$ python3 -q
>>> import numpy as np
>>> np.set_printoptions(precision=1, suppress=True, linewidth=160, legacy="1.25")
>>> def rd(a):
...     return np.round(a, 1) + 0
... 
>>> M = np.load("m.npy")
>>> print(rd(M))
[[ 0.3 -0.7 -0.4 -0.5 -0.3  0. ]
 [-0.7  0.3 -0.4 -0.5 -0.3  0. ]
 [-0.4 -0.4  0.8 -0.3 -0.1  0. ]
 [-0.5 -0.5 -0.3  0.7 -0.2  0. ]
 [-0.3 -0.3 -0.1 -0.2  0.9  0. ]
 [ 0.   0.   0.   0.   0.   1. ]]
>>> ev, evecs = np.linalg.eigvalsh(M)
Traceback (most recent call last):
  File "<python-input-5>", line 1, in <module>
    ev, evecs = np.linalg.eigvalsh(M)
    ^^^^^^^^^
ValueError: too many values to unpack (expected 2)
>>> ev, evecs = np.linalg.eigh(M)
>>> print(rd(np.linalg.eigvalsh(M + 4 * np.eye(6))))
[3. 5. 5. 5. 5. 5.]
>>> print(rd(evecs.T @ M @ evecs))
[[-1.  0.  0.  0.  0.  0.]
 [ 0.  1.  0.  0.  0.  0.]
 [ 0.  0.  1.  0.  0.  0.]
 [ 0.  0.  0.  1.  0.  0.]
 [ 0.  0.  0.  0.  1.  0.]
 [ 0.  0.  0.  0.  0.  1.]]
>>> J = np.array([[1.3, 4.0, 2.0], [6.0, 6.3, 0.0], [1.0, 4.0, 2.3]])
>>> proj = np.triu(np.array([[-2, -2, 2], [-2, -1, 3], [1, 2, -3]]), 1) + np.eye(3)
>>> other = proj @ J @ np.linalg.inv(proj)
>>> print(np.linalg.matrix_rank(other))
3
>>> print(rd(np.poly(other)))
[ 1.  -9.9 -0.3  1. ]
>>> print(rd(np.linalg.det(other)))
-1.0
>>> def softmax(z):
...     e = np.exp(z - z.max(axis=-1, keepdims=True))
...     return e / e.sum(axis=-1, keepdims=True)
... 
>>> print(rd(softmax(10 * J[2])))
[0. 1. 0.]
>>> print(softmax(J).sum(axis=1))
[1. 1. 1.]
>>> S = J @ J.T / np.sqrt(3)
>>> print(softmax(S).round(6).argmax(axis=1))
[1 1 1]
>>> print(rd(softmax(S)))
[[0. 1. 0.]
 [0. 1. 0.]
 [0. 1. 0.]]
>>> u = np.array([2, 0, 4])
>>> other = J + np.outer(u, np.eye(3)[1])
>>> print(np.linalg.matrix_rank(other - J))
1
>>> print(np.linalg.matrix_rank(np.linalg.inv(other) - np.linalg.inv(J), tol=1e-8))
1
>>> print(rd(np.linalg.det(other) / np.linalg.det(J)), rd(1 + np.linalg.solve(J, u)[1]))
-20.2 -20.2
>>> print(rd(np.abs(np.linalg.eigvals(J)).max()))
9.9
>>> print(rd(np.trace(J)))
9.9
>>> print(rd(np.linalg.matrix_power(J, 2)))
[[27.7 38.4  7.2]
 [45.6 63.7 12. ]
 [27.6 38.4  7.3]]
>>> print(np.allclose(J, J.T))
False
>>> print(rd(J @ J))
[[27.7 38.4  7.2]
 [45.6 63.7 12. ]
 [27.6 38.4  7.3]]
>>> print(rd(np.linalg.det(J)))
-1.0
>>> print((J - J.T) / 2)
[[ 0.  -1.   0.5]
 [ 1.   0.  -2. ]
 [-0.5  2.   0. ]]
>>> K = np.loadtxt("run10.csv", delimiter=",")
>>> print(rd(K))
[[ 1.   0.   0.   0.   0.   0.   0. ]
 [ 0.   1.   0.   0.   0.   0.   0. ]
 [ 0.   0.   1.   0.   0.   0.   0. ]
 [ 0.   0.   0.   0.3 -1.   0.   0. ]
 [ 0.   0.   0.   1.   0.3  0.   0. ]
 [ 0.   0.   0.   0.   0.   1.   0. ]
 [ 0.   0.   0.   0.   0.   0.   1. ]]
>>> print((np.linalg.matrix_power((K != 0) + (K.T != 0) + np.eye(7), 7) > 0).astype(int))
[[1 0 0 0 0 0 0]
 [0 1 0 0 0 0 0]
 [0 0 1 0 0 0 0]
 [0 0 0 1 1 0 0]
 [0 0 0 1 1 0 0]
 [0 0 0 0 0 1 0]
 [0 0 0 0 0 0 1]]
>>> print(rd(np.linalg.det(K)))
1.0
>>> print(np.flatnonzero(np.linalg.matrix_power((K != 0) + (K.T != 0) + np.eye(7), 7)[6]))
[6]
